$ python3 -q
>>> import numpy as np
>>> np.set_printoptions(precision=1, suppress=True, linewidth=100, legacy="1.25")
>>> X = np.load("run12.npy")
>>> X
array([[-3.1,  0.9, -0.1, -1.5,  0.2,  2.8, -2. ],
       [ 0.9, -0.7, -2.6, -1.1,  3.7,  0.5,  1.5],
       [ 0.3, -1.1,  2.8, -0.7,  1.8, -2.7,  2.1],
       [ 0.3, -3. ,  0.7, -1.6, -2. , -1.3, -2.6],
       [-2.8,  0.7,  3. , -1.9,  1.7, -0.9,  0.6],
       [ 1.7,  2. , -2.1,  2.4,  0.2,  0.3, -2.8],
       [ 2.3,  1.5, -0.9, -0.5, -2.5,  0.8,  3.1],
       [ 1.7, -2.2, -1.7,  1.6, -1.2, -3. , -1.1],
       [ 1.1,  2.4,  2.7,  2.3,  1. ,  0.4,  2.1],
       [ 1.9,  2.1,  3.4,  1. , -0.4,  0.5,  2. ],
       [-2. , -1.7,  1.3, -2.6, -2.7,  1.2, -1.1],
       [ 1.9, -0.4,  3. , -1.3,  2.4, -1. ,  2. ],
       [ 2.6, -1.7,  2.2, -1.1,  1.4,  2.4, -1.3],
       [-0.7,  0.9,  2. ,  0.3, -3.7,  0.6,  2.3],
       [-1.4, -0.9, -0.5, -1.6,  2.8,  3.2, -1.4]])
>>> Ac = (X - X.mean(axis=0)) / X.std(axis=0)
>>> Ac.std(axis=0)
array([1., 1., 1., 1., 1., 1., 1.])
>>> b = np.linalg.lstsq(np.delete(Ac, 5, axis=1), Ac[:, 5])[0]
>>> b.round(1) + 0
array([ 0.3,  0.9, -0.1, -0.8,  0. , -0.5])
>>> np.abs(b).argmax()
1
>>> round(float(1 - np.var(Ac[:, 5] - np.delete(Ac, 5, axis=1) @ b)), 1)
0.5
>>> vec = np.array([1, 1, 2, 1, 0, 0, 0])
>>> y = X @ vec
>>> np.round(np.linalg.lstsq(X, y)[0], 1) + 0
array([1., 1., 2., 1., 0., 0., 0.])
>>> y
array([-3.9, -6.1,  4.1, -2.9,  2. ,  1.9,  1.5, -2.3, 11.2, 11.8, -3.7,  6.2,  4.2,  4.5, -4.9])
>>> rng = np.random.default_rng(7808)
>>> y = y + 0.1 * rng.normal(size=15)
>>> y
array([-3.9, -6.1,  4.2, -3. ,  2. ,  1.7,  1.5, -2.4, 11.3, 11.8, -3.7,  6.3,  4.3,  4.5, -5. ])
>>> b, *_ = np.linalg.lstsq(X, y)
>>> np.round(X.T @ (y - X @ b), 1) + 0
array([0., 0., 0., 0., 0., 0., 0.])
